>>> import numpy as np
>>> from numpy import linalg as LA
>>> np.set_printoptions(precision=1, suppress=True, linewidth=140)
>>> A = np.load("dump.npy")
>>> A
array([[ 0.7, -0.4,  1.4, -0.7, -2. , -0.2, -0.8],
       [ 1. , -0.8,  0.3,  0.2, -1.7, -0.3, -1.1],
       [ 1.7, -1.9,  1. , -0.1, -1.1, -0.3,  0.9],
       [ 0.5, -1. , -0.1, -2.4,  0.2,  0.6,  0.3],
       [-0.3, -0.2, -0.5,  0.7,  1.5, -1.5,  0.7],
       [ 1.2,  0.8, -0.2,  2.1,  1. , -0.9, -0.3],
       [-0.8,  0.2,  1.7,  0. , -1.1,  0.1, -1.1],
       [12. , 19. , -6. , -2. , -8. , -6. ,  0. ],
       [-2.2, -0.6,  1.5, -0.5, -1. ,  0. ,  0.2],
       [-0.8,  0.8,  1.2,  0.7,  0.7,  0.6, -0.7],
       [ 0.3, -1.8,  0.6,  0.3, -0.4,  1.2, -1.6],
       [-1.1, -0.8, -0.4, -2.6, -0.3, -2.3, -1.6],
       [ 0.5, -2. ,  0.1,  1.2,  1.5,  0.9,  0.4],
       [-0.3,  0.2,  0.9,  0.2,  0. ,  0.7,  0.9],
       [-0.2, -0.4,  0.1, -0.1, -1.2,  0. ,  0. ]])
>>> # row 7 dominates
>>> d = LA.norm(A[:, None] - A[None], axis=-1)
>>> d.shape
(15, 15)
>>> d[:5, :5]
array([[0. , 1.6, 2.7, 3.5, 4.8],
       [1.6, 0. , 2.6, 3.7, 4.2],
       [2.7, 2.6, 0. , 3.4, 4.2],
       [3.5, 3.7, 3.4, 0. , 4.2],
       [4.8, 4.2, 4.2, 4.2, 0. ]])
>>> np.flatnonzero(d[9] < d.mean() / 2)
array([ 6,  9, 13, 14])
>>> (d + 1e9 * np.eye(15)).round(6).argmin(axis=1)
array([ 1,  0,  1, 14,  5,  4,  0,  5,  6, 13,  1,  3, 10, 14,  1])
>>> LA.matrix_rank(d ** 2)
np.int64(9)
>>> Y = np.c_[A[:, :6] @ np.array([[2, 3, 2, -3, 0, 3],
...     [-1, 3, 3, 1, -1, 3],
...     [-1, 3, 1, 2, -3, 1],
...     [2, 1, 3, 1, 0, -2],
...     [3, 3, -3, -1, -3, -3],
...     [3, 0, -1, 0, 0, 2]]), np.array([-8, 2, -6, 5, 3, -2, 9, 4, 0, 2, -9, 1, -2, -7, -8])]
>>> Y.round(1) + 0
array([[ -7.6,  -1.6,   5.7,   1.6,   2.2,   9.3,  -8. ],
       [ -3.1,  -3.4,   5.9,  -1.3,   5. ,   5. ,   2. ],
       [ -0.1,  -1. ,   2. ,  -4. ,   2.2,   3.3,  -6. ],
       [ -0.3,  -3.6, -10.5,  -5.3,   0.7,   3.8,   5. ],
       [  1.5,   2.2,  -2.6,  -1.1,  -2.8, -10.9,   3. ],
       [  6.3,  10.5,   8.8,  -2.1,  -3.2,  -3.2,  -2. ],
       [ -6.5,   0. ,   3.9,   7.1,  -2. ,   3.4,   9. ],
       [-35. ,  49. ,  99. , -23. ,  23. , 103. ,   4. ],
       [ -9.3,  -7.4,  -3.2,   9.5,  -0.9,  -2.9,   0. ],
       [  1.7,   6.4,   1.4,   5.6,  -6.5,  -1.1,   2. ],
       [  4.8,  -3.6,  -3.3,  -0.8,   1.2,  -0.9,  -9. ],
       [-14. , -10.4,  -9.6,  -0.6,   2.9,  -4.6,   1. ],
       [ 12.5,   1.5,  -6.7,  -3.6,  -2.8,  -9.5,  -2. ],
       [  0.8,   2.6,   0.8,   3.1,  -2.9,   1.6,  -7. ],
       [ -3.9,  -5.2,   1.8,   1.5,   3.7,   2.1,  -8. ]])
>>> LA.norm(LA.qr(A)[0].T @ Y, axis=0) ** 2 / ((Y ** 2).sum(axis=0) + 1e-12)
array([1. , 1. , 1. , 1. , 1. , 1. , 0.4])
>>> np.round(LA.lstsq(A, Y[:, 0])[0], 1) + 0
array([ 2., -1., -1.,  2.,  3.,  3.,  0.])
>>> np.round(LA.norm(Y - A @ LA.lstsq(A, Y)[0], axis=0), 1) + 0
array([ 0. ,  0. ,  0. ,  0. ,  0. ,  0. , 16.9])
>>> LA.matrix_rank(np.c_[A, Y])
np.int64(8)
>>> Xs = (A - A.mean(axis=0)) / A.std(axis=0)
>>> Xs.std(axis=0)
array([1., 1., 1., 1., 1., 1., 1.])
>>> np.argwhere(np.abs(Xs) > 2)
array([[7, 0],
       [7, 1],
       [7, 2],
       [7, 4],
       [7, 5]])
>>> b = LA.lstsq(np.delete(Xs, 4, axis=1), Xs[:, 4])[0]
>>> round(1 - np.var(Xs[:, 4] - np.delete(Xs, 4, axis=1) @ b), 1)
np.float64(0.9)
>>> Xs = A - A.mean(axis=0)
>>> left, sv, Vt = LA.svd(Xs, full_matrices=False)
>>> np.round((sv ** 2).sum() ** 2 / (sv ** 4).sum(), 1)
np.float64(1.3)
>>> np.abs(Vt[0]).argmax()
np.int64(1)
>>> np.round(sv ** 2 / (sv ** 2).sum(), 1) + 0
array([0.9, 0. , 0. , 0. , 0. , 0. , 0. ])
>>> sv
array([25.1,  5.4,  4.3,  4.1,  3.1,  2.5,  1.3])
>>> LA.matrix_rank(Xs)
np.int64(7)
>>> X = np.loadtxt("layer13.csv", delimiter=",")
>>> X
array([[ 1.,  2.,  0.,  0.,  2.,  0.,  2.,  0.],
       [ 2.,  8.,  2.,  2.,  8.,  0.,  2., -4.],
       [ 0.,  2.,  1.,  1.,  2.,  0., -1., -2.],
       [ 0.,  2.,  1.,  1.,  2.,  0., -1., -2.],
       [ 2.,  8.,  2.,  2.,  8.,  0.,  2., -4.],
       [ 0.,  0.,  0.,  0.,  0.,  0.,  0.,  0.],
       [ 2.,  2., -1., -1.,  2.,  0.,  5.,  2.],
       [ 0., -4., -2., -2., -4.,  0.,  2.,  4.]])
>>> np.round(np.sort(LA.eigvals(X).real), 1) + 0
array([ 0. ,  0. ,  0. ,  0. ,  0. ,  0. ,  7.9, 20.1])
>>> np.flatnonzero(LA.matrix_power((X != 0) + (X.T != 0) + np.eye(8), 8)[5])
array([5])
>>> (X != 0).astype(int)
array([[1, 1, 0, 0, 1, 0, 1, 0],
       [1, 1, 1, 1, 1, 0, 1, 1],
       [0, 1, 1, 1, 1, 0, 1, 1],
       [0, 1, 1, 1, 1, 0, 1, 1],
       [1, 1, 1, 1, 1, 0, 1, 1],
       [0, 0, 0, 0, 0, 0, 0, 0],
       [1, 1, 1, 1, 1, 0, 1, 1],
       [0, 1, 1, 1, 1, 0, 1, 1]])
>>> [round(float(x), 1) for x in LA.svd(X, compute_uv=False)[:3]]
[20.1, 7.9, 0.0]
>>> np.argsort(-LA.norm(X, axis=0).round(6), kind="stable")[:3]
array([1, 4, 7])
>>> LA.matrix_rank(X, rtol=0.1)
np.int64(2)
>>> np.abs(np.diag(LA.qr(X)[1])) > 1e-9
array([ True,  True, False, False, False, False, False, False])
>>> np.round(np.trace(LA.pinv(X) @ X), 1)
np.float64(2.0)
>>> Y = np.array([[5, 2, 0]])
>>> J = Y.T @ Y
>>> J
array([[25, 10,  0],
       [10,  4,  0],
       [ 0,  0,  0]])
>>> rank = LA.matrix_rank(J)
>>> rank
np.int64(1)
>>> null = LA.svd(J)[2][rank:].T
>>> LA.matrix_rank(J.T @ J), LA.matrix_rank(J @ J.T)
(np.int64(1), np.int64(1))
>>> null.shape
(3, 2)
>>> np.round(J @ null, 1) + 0
array([[0., 0.],
       [0., 0.],
       [0., 0.]])
>>> Xs = A - A.mean(axis=0)
>>> evecs = LA.svd(Xs)[2][:1]
>>> Y = Xs - Xs @ evecs.T @ evecs
>>> LA.norm(Y, axis=1).round(6).argmax()
np.int64(11)
>>> round(LA.norm(Y) / LA.norm(Xs), 1)
np.float64(0.3)
>>> vals, evecs = LA.eigh(J)
>>> LA.eigvalsh(J + 2 * np.eye(3))
array([ 2.,  2., 31.])
>>> np.round(evecs.T @ evecs, 1) + 0
array([[1., 0., 0.],
       [0., 1., 0.],
       [0., 0., 1.]])
>>> vals.round(1) + 0
array([ 0.,  0., 29.])
>>> evecs @ np.diag(vals) @ evecs.T
array([[25., 10.,  0.],
       [10.,  4.,  0.],
       [ 0.,  0.,  0.]])
>>> np.abs(evecs[:, -1])
array([0.9, 0.4, 0. ])
>>> (vals > 1e-8).sum(), (vals < -1e-8).sum()
(np.int64(1), np.int64(0))
>>> vals, evecs = LA.eigh(J)
>>> x0 = np.array([2, 0, 0])
>>> LA.eigvalsh(J[1:, 1:])
array([0., 4.])
>>> x0 @ J @ x0 / (x0 @ x0), np.round(vals[0], 1), vals[-1]
(np.float64(25.0), np.float64(-0.0), np.float64(29.0))
>>> x0 @ J @ x0
np.int64(100)
>>> mat = np.load("x.npy")
>>> mat
array([[1, 0, 2, 3, 3, 2, 1, 0, 2],
       [2, 3, 3, 1, 1, 2, 2, 1, 2],
       [1, 0, 2, 3, 3, 2, 1, 0, 2],
       [3, 3, 2, 0, 1, 2, 3, 2, 3],
       [0, 0, 0, 1, 2, 0, 1, 2, 0],
       [2, 2, 1, 3, 3, 2, 0, 1, 3],
       [2, 2, 0, 0, 1, 3, 1, 3, 0],
       [0, 0, 2, 3, 3, 1, 1, 2, 3],
       [0, 0, 0, 2, 3, 2, 1, 2, 3]])
>>> left, sv, Vt = LA.svd(mat)
>>> np.argmax(sv[:-1] / (sv[1:] + 1e-6)) + 1
np.int64(8)
>>> sv.round(1) + 0
array([14.9,  6.5,  4. ,  2.7,  2.2,  1.6,  1.2,  0.6,  0. ])
>>> Y = left[:, :8] @ np.diag(sv[:8]) @ Vt[:8]
>>> Y.round(1) + 0
array([[1., 0., 2., 3., 3., 2., 1., 0., 2.],
       [2., 3., 3., 1., 1., 2., 2., 1., 2.],
       [1., 0., 2., 3., 3., 2., 1., 0., 2.],
       [3., 3., 2., 0., 1., 2., 3., 2., 3.],
       [0., 0., 0., 1., 2., 0., 1., 2., 0.],
       [2., 2., 1., 3., 3., 2., 0., 1., 3.],
       [2., 2., 0., 0., 1., 3., 1., 3., 0.],
       [0., 0., 2., 3., 3., 1., 1., 2., 3.],
       [0., 0., 0., 2., 3., 2., 1., 2., 3.]])
>>> round(LA.norm(mat - Y, 2), 1), round(float(sv[8]), 1)
(np.float64(0.0), 0.0)
>>> LA.matrix_rank(mat, rtol=0.05)
np.int64(7)
>>> LA.matrix_rank(Y)
np.int64(8)
>>> arr = np.loadtxt("a.csv", delimiter=",")
>>> arr
array([[ 0.,  5.,  1., -4., -1.,  3.],
       [-5.,  0., -7.,  7.,  0.,  5.],
       [-1.,  7.,  0.,  2., -1., -5.],
       [ 4., -7., -2.,  0.,  5.,  0.],
       [ 1.,  0.,  1., -5.,  0.,  4.],
       [-3., -5.,  5.,  0., -4.,  0.]])
>>> rng = np.random.default_rng(102)
>>> idx = rng.permutation(6)
>>> Y = arr[:, idx] * rng.choice([-1, 1], 6)
>>> Y
array([[-1., -3., -0.,  5., -4.,  1.],
       [ 7., -5.,  5.,  0.,  7., -0.],
       [-0.,  5.,  1.,  7.,  2.,  1.],
       [ 2., -0., -4., -7.,  0., -5.],
       [-1., -4., -1.,  0., -5., -0.],
       [-5., -0.,  3., -5.,  0.,  4.]])
>>> left, _, Vt = LA.svd(arr.T @ Y)
>>> np.round(left @ Vt, 1) + 0
array([[ 0.,  0., -1.,  0.,  0.,  0.],
       [ 0.,  0.,  0.,  1.,  0.,  0.],
       [-1.,  0.,  0.,  0.,  0.,  0.],
       [ 0.,  0.,  0.,  0.,  1.,  0.],
       [ 0.,  0.,  0.,  0.,  0., -1.],
       [ 0., -1.,  0.,  0.,  0.,  0.]])
>>> x0 = np.array([7, -1, -9, -6, -4, 6])
>>> rhs = Y @ x0
>>> b, lr = np.zeros(6), 1 / LA.norm(Y, 2) ** 2
>>> for i in range(4):
...     b -= lr * Y.T @ (Y @ b - rhs)
...     if i % 1 == 0: print(i, round(LA.norm(Y @ b - rhs), 1))
... 
0 17.9
1 10.0
2 6.6
3 5.4
>>> b
array([ 0.9, -2.2, -3.4, -4.6, -2.6, -3.2])
>>> m1 = np.load("run12.npy")
>>> m1
array([[ 0, -1, -1,  2, -1,  1],
       [ 1,  0,  0, -1,  2,  0],
       [ 1,  0,  0, -3,  0,  1],
       [-2,  1,  3,  0, -1,  0],
       [ 1, -2,  0,  1,  0,  0],
       [-1,  0, -1,  0,  0,  0]])
>>> np.trace(X)
np.float64(28.0)
>>> np.round(np.sort(np.abs(LA.eigvals(X))), 1) + 0
array([ 0. ,  0. ,  0. ,  0. ,  0. ,  0. ,  7.9, 20.1])
>>> np.allclose(X @ X.T, X.T @ X)
True
>>> round(float(np.abs(LA.eigvals(X)).max()), 1)
20.1
>>> q, evecs = LA.qr(m1[:, :5])[0], LA.qr(m1[:, 5:])[0]
>>> sv = LA.svd(q.T @ evecs, compute_uv=False)
>>> (sv > 0.9).sum()
np.int64(0)
>>> sv
array([0.7])
>>> x0 = np.array([3, -2, 0, -1, 2, -1])
>>> LA.svd(m1, compute_uv=False)
array([4.3, 4.3, 2.1, 2.1, 0.9, 0.9])
>>> np.round(LA.det(m1), 1)
np.float64(64.0)
>>> np.round(LA.eigvals(m1).real, 1) + 0
array([0., 0., 0., 0., 0., 0.])
>>> q = LA.solve(np.eye(6) - m1, np.eye(6) + m1)
>>> np.round(LA.det(q), 1)
np.float64(1.0)
